>>> import numpy as np
>>> np.set_printoptions(precision=2, suppress=True, linewidth=200, legacy="1.25")
>>> def tidy(a):
...     return np.round(a, 2) + 0
... 
>>> K = np.load("run13.npy")
>>> K
array([[-0.5 , -0.5 , -0.1 , -1.6 ,  2.2 ,  0.5 ,  0.5 , -1.  ],
       [ 0.4 , -0.5 , -0.1 , -1.  ,  0.5 , -2.2 ,  0.  ,  1.2 ],
       [ 1.6 , -0.3 ,  0.5 ,  0.5 , -0.1 ,  1.7 ,  0.5 , -0.5 ],
       [ 0.  ,  0.4 , -0.8 , -0.5 , -1.4 ,  0.6 , -0.8 , -1.4 ],
       [-0.7 ,  0.5 , -0.2 ,  2.8 ,  1.1 , -1.2 , -0.5 , -0.3 ],
       [ 0.6 , -0.8 ,  0.4 , -1.5 ,  0.1 ,  0.6 , -2.2 ,  0.7 ],
       [ 1.7 ,  0.4 ,  0.1 , -0.7 ,  1.5 ,  0.6 ,  0.3 ,  1.6 ],
       [ 0.57, -0.8 ,  0.42, -1.52,  0.1 ,  0.58, -2.18,  0.68]])
>>> [round(float(x), 2) for x in np.linalg.svd(K, compute_uv=False)[:3]]
[5.03, 3.8, 3.36]
>>> U, sigma, vt = np.linalg.svd(K)
>>> np.argmax(sigma[:-1] / (sigma[1:] + 1e-6)) + 1
7
>>> tidy(sigma)
array([5.03, 3.8 , 3.36, 2.91, 2.5 , 1.23, 1.07, 0.02])
>>> B = U[:, :7] @ np.diag(sigma[:7]) @ vt[:7]
>>> tidy(B)
array([[-0.5 , -0.5 , -0.1 , -1.6 ,  2.2 ,  0.5 ,  0.5 , -1.  ],
       [ 0.4 , -0.5 , -0.1 , -1.  ,  0.5 , -2.2 ,  0.  ,  1.2 ],
       [ 1.6 , -0.3 ,  0.5 ,  0.5 , -0.1 ,  1.7 ,  0.5 , -0.5 ],
       [ 0.  ,  0.4 , -0.8 , -0.5 , -1.4 ,  0.6 , -0.8 , -1.4 ],
       [-0.7 ,  0.5 , -0.2 ,  2.8 ,  1.1 , -1.2 , -0.5 , -0.3 ],
       [ 0.6 , -0.79,  0.41, -1.5 ,  0.1 ,  0.6 , -2.2 ,  0.7 ],
       [ 1.7 ,  0.4 ,  0.1 , -0.7 ,  1.5 ,  0.6 ,  0.3 ,  1.6 ],
       [ 0.57, -0.81,  0.41, -1.52,  0.1 ,  0.58, -2.18,  0.68]])
>>> tidy(np.linalg.norm(K - B, 2)), tidy(sigma[7])
(0.02, 0.02)
>>> np.linalg.matrix_rank(K, rtol=0.05)
7
>>> tidy(np.abs(K - B).max())
0.01
>>> print(tidy(np.linalg.norm(B, 2) / np.linalg.norm(B)))
0.61
>>> feats = -3 * np.eye(9) + np.ones((9, 9))
>>> feats
array([[-2.,  1.,  1.,  1.,  1.,  1.,  1.,  1.,  1.],
       [ 1., -2.,  1.,  1.,  1.,  1.,  1.,  1.,  1.],
       [ 1.,  1., -2.,  1.,  1.,  1.,  1.,  1.,  1.],
       [ 1.,  1.,  1., -2.,  1.,  1.,  1.,  1.,  1.],
       [ 1.,  1.,  1.,  1., -2.,  1.,  1.,  1.,  1.],
       [ 1.,  1.,  1.,  1.,  1., -2.,  1.,  1.,  1.],
       [ 1.,  1.,  1.,  1.,  1.,  1., -2.,  1.,  1.],
       [ 1.,  1.,  1.,  1.,  1.,  1.,  1., -2.,  1.],
       [ 1.,  1.,  1.,  1.,  1.,  1.,  1.,  1., -2.]])
>>> r0 = np.array([2, 2, 3, 0, 4, 4, 0, 4, 3])
>>> B = feats + np.outer(r0, np.eye(9)[1])
>>> print(np.linalg.matrix_rank(B - feats))
1
>>> B
array([[-2.,  3.,  1.,  1.,  1.,  1.,  1.,  1.,  1.],
       [ 1.,  0.,  1.,  1.,  1.,  1.,  1.,  1.,  1.],
       [ 1.,  4., -2.,  1.,  1.,  1.,  1.,  1.,  1.],
       [ 1.,  1.,  1., -2.,  1.,  1.,  1.,  1.,  1.],
       [ 1.,  5.,  1.,  1., -2.,  1.,  1.,  1.,  1.],
       [ 1.,  5.,  1.,  1.,  1., -2.,  1.,  1.,  1.],
       [ 1.,  1.,  1.,  1.,  1.,  1., -2.,  1.,  1.],
       [ 1.,  5.,  1.,  1.,  1.,  1.,  1., -2.,  1.],
       [ 1.,  4.,  1.,  1.,  1.,  1.,  1.,  1., -2.]])
>>> np.trace(feats)
-18.0
>>> print(tidy(np.linalg.matrix_power(feats, 2)))
[[12.  3.  3.  3.  3.  3.  3.  3.  3.]
 [ 3. 12.  3.  3.  3.  3.  3.  3.  3.]
 [ 3.  3. 12.  3.  3.  3.  3.  3.  3.]
 [ 3.  3.  3. 12.  3.  3.  3.  3.  3.]
 [ 3.  3.  3.  3. 12.  3.  3.  3.  3.]
 [ 3.  3.  3.  3.  3. 12.  3.  3.  3.]
 [ 3.  3.  3.  3.  3.  3. 12.  3.  3.]
 [ 3.  3.  3.  3.  3.  3.  3. 12.  3.]
 [ 3.  3.  3.  3.  3.  3.  3.  3. 12.]]
>>> feats.inv()
Traceback (most recent call last):
  File "<python-input-23>", line 1, in <module>
    feats.inv()
    ^^^^^^^^^
AttributeError: 'numpy.ndarray' object has no attribute 'inv'
>>> tidy(np.sort(np.abs(np.linalg.eigvals(feats))))
array([3., 3., 3., 3., 3., 3., 3., 3., 6.])
>>> r0 = np.array([-1, 2, -2])
>>> np.correlate(feats[2], feats[6], "full")
array([ 1.,  2., -3., -2.,  8.,  0.,  1.,  2.,  3.,  2.,  1.,  6.,  5.,  4.,  3.,  2.,  1.])
>>> np.cross(feats[2, :3], feats[6, :3])
array([ 3., -3.,  0.])
>>> x0 = np.array([3, -2, -3, 0, 2, 1, -3, 0, 1])
>>> target = feats @ x0
>>> target
array([-10.,   5.,   8.,  -1.,  -7.,  -4.,   8.,  -1.,  -4.])
>>> tidy(np.linalg.solve(feats, -1 * target))
array([-3.,  2.,  3.,  0., -2., -1.,  3.,  0., -1.])
>>> tidy(np.linalg.solve(feats.T, feats[8]))
array([0., 0., 0., 0., 0., 0., 0., 0., 1.])
>>> tidy(np.linalg.solve(feats, feats[:, 3]))
array([0., 0., 0., 1., 0., 0., 0., 0., 0.])
>>> tidy(np.linalg.solve(feats, target))
array([ 3., -2., -3.,  0.,  2.,  1., -3.,  0.,  1.])
>>> print(tidy(np.linalg.solve(feats, target + feats[:, 1])))
[ 3. -1. -3.  0.  2.  1. -3.  0.  1.]
>>> W0 = np.load("test18.npy")
>>> print(W0)
[[ 1  1  3 -3  3 -1 -2 -2]
 [ 1  1  1  3 -3  3 -1 -2]
 [ 3  1  1  1  3 -3  3 -1]
 [-3  3  1  1  1  3 -3  3]
 [ 3 -3  3  1  1  1  3 -3]
 [-1  3 -3  3  1  1  1  3]
 [-2 -1  3 -3  3  1  1  1]
 [-2 -2 -1  3 -3  3  1  1]]
>>> W = np.array([[-1, 1, 1],
...     [-1, -1, 2],
...     [1, -1, 1],
...     [1, -1, -2],
...     [-1, 2, 0],
...     [1, 0, 0],
...     [0, -2, -2],
...     [-1, 1, 2]])
>>> beta = np.array([0, -4, 5])
>>> hid = np.maximum(W0 @ W + beta, 0)
>>> print((hid > 0).astype(int))
[[0 1 1]
 [1 0 1]
 [0 0 1]
 [1 0 1]
 [1 0 0]
 [0 0 1]
 [0 0 1]
 [1 0 0]]
>>> np.linalg.matrix_rank(hid)
3
>>> print(hid)
[[ 0  4 17]
 [10  0  1]
 [ 0  0  1]
 [ 1  0 19]
 [ 7  0  0]
 [ 0  0  5]
 [ 0  0 10]
 [11  0  0]]
>>> C = np.array([[0, 2], [3, 1], [5, 2]])
>>> hid @ C
array([[97, 38],
       [ 5, 22],
       [ 5,  2],
       [95, 40],
       [ 0, 14],
       [25, 10],
       [50, 20],
       [ 0, 22]])
>>> ev, evecs = np.linalg.eigh(W0)
>>> tidy(evecs.T @ W0 @ evecs)
array([[-8.97,  0.  ,  0.  ,  0.  ,  0.  ,  0.  ,  0.  ,  0.  ],
       [ 0.  , -7.11,  0.  ,  0.  ,  0.  ,  0.  ,  0.  ,  0.  ],
       [ 0.  ,  0.  , -0.49,  0.  ,  0.  ,  0.  ,  0.  ,  0.  ],
       [ 0.  ,  0.  ,  0.  ,  1.02,  0.  ,  0.  ,  0.  ,  0.  ],
       [ 0.  ,  0.  ,  0.  ,  0.  ,  1.18,  0.  ,  0.  ,  0.  ],
       [ 0.  ,  0.  ,  0.  ,  0.  ,  0.  ,  5.56,  0.  ,  0.  ],
       [ 0.  ,  0.  ,  0.  ,  0.  ,  0.  ,  0.  ,  5.59,  0.  ],
       [ 0.  ,  0.  ,  0.  ,  0.  ,  0.  ,  0.  ,  0.  , 11.24]])
>>> tidy(np.linalg.eigvalsh(W0 @ W0))
array([  0.24,   1.04,   1.39,  30.86,  31.19,  50.53,  80.48, 126.27])
>>> tidy(ev)
array([-8.97, -7.11, -0.49,  1.02,  1.18,  5.56,  5.59, 11.24])
>>> tidy(evecs.T @ evecs)
array([[1., 0., 0., 0., 0., 0., 0., 0.],
       [0., 1., 0., 0., 0., 0., 0., 0.],
       [0., 0., 1., 0., 0., 0., 0., 0.],
       [0., 0., 0., 1., 0., 0., 0., 0.],
       [0., 0., 0., 0., 1., 0., 0., 0.],
       [0., 0., 0., 0., 0., 1., 0., 0.],
       [0., 0., 0., 0., 0., 0., 1., 0.],
       [0., 0., 0., 0., 0., 0., 0., 1.]])
>>> tidy(ev.sum()), np.trace(W0)
(8.0, 8)
>>> print(tidy(np.linalg.eigvalsh(W0 + -3 * np.eye(8))))
[-11.97 -10.11  -3.49  -1.98  -1.82   2.56   2.59   8.24]
>>> tidy(evecs @ np.diag(ev) @ evecs.T)
array([[ 1.,  1.,  3., -3.,  3., -1., -2., -2.],
       [ 1.,  1.,  1.,  3., -3.,  3., -1., -2.],
       [ 3.,  1.,  1.,  1.,  3., -3.,  3., -1.],
       [-3.,  3.,  1.,  1.,  1.,  3., -3.,  3.],
       [ 3., -3.,  3.,  1.,  1.,  1.,  3., -3.],
       [-1.,  3., -3.,  3.,  1.,  1.,  1.,  3.],
       [-2., -1.,  3., -3.,  3.,  1.,  1.,  1.],
       [-2., -2., -1.,  3., -3.,  3.,  1.,  1.]])
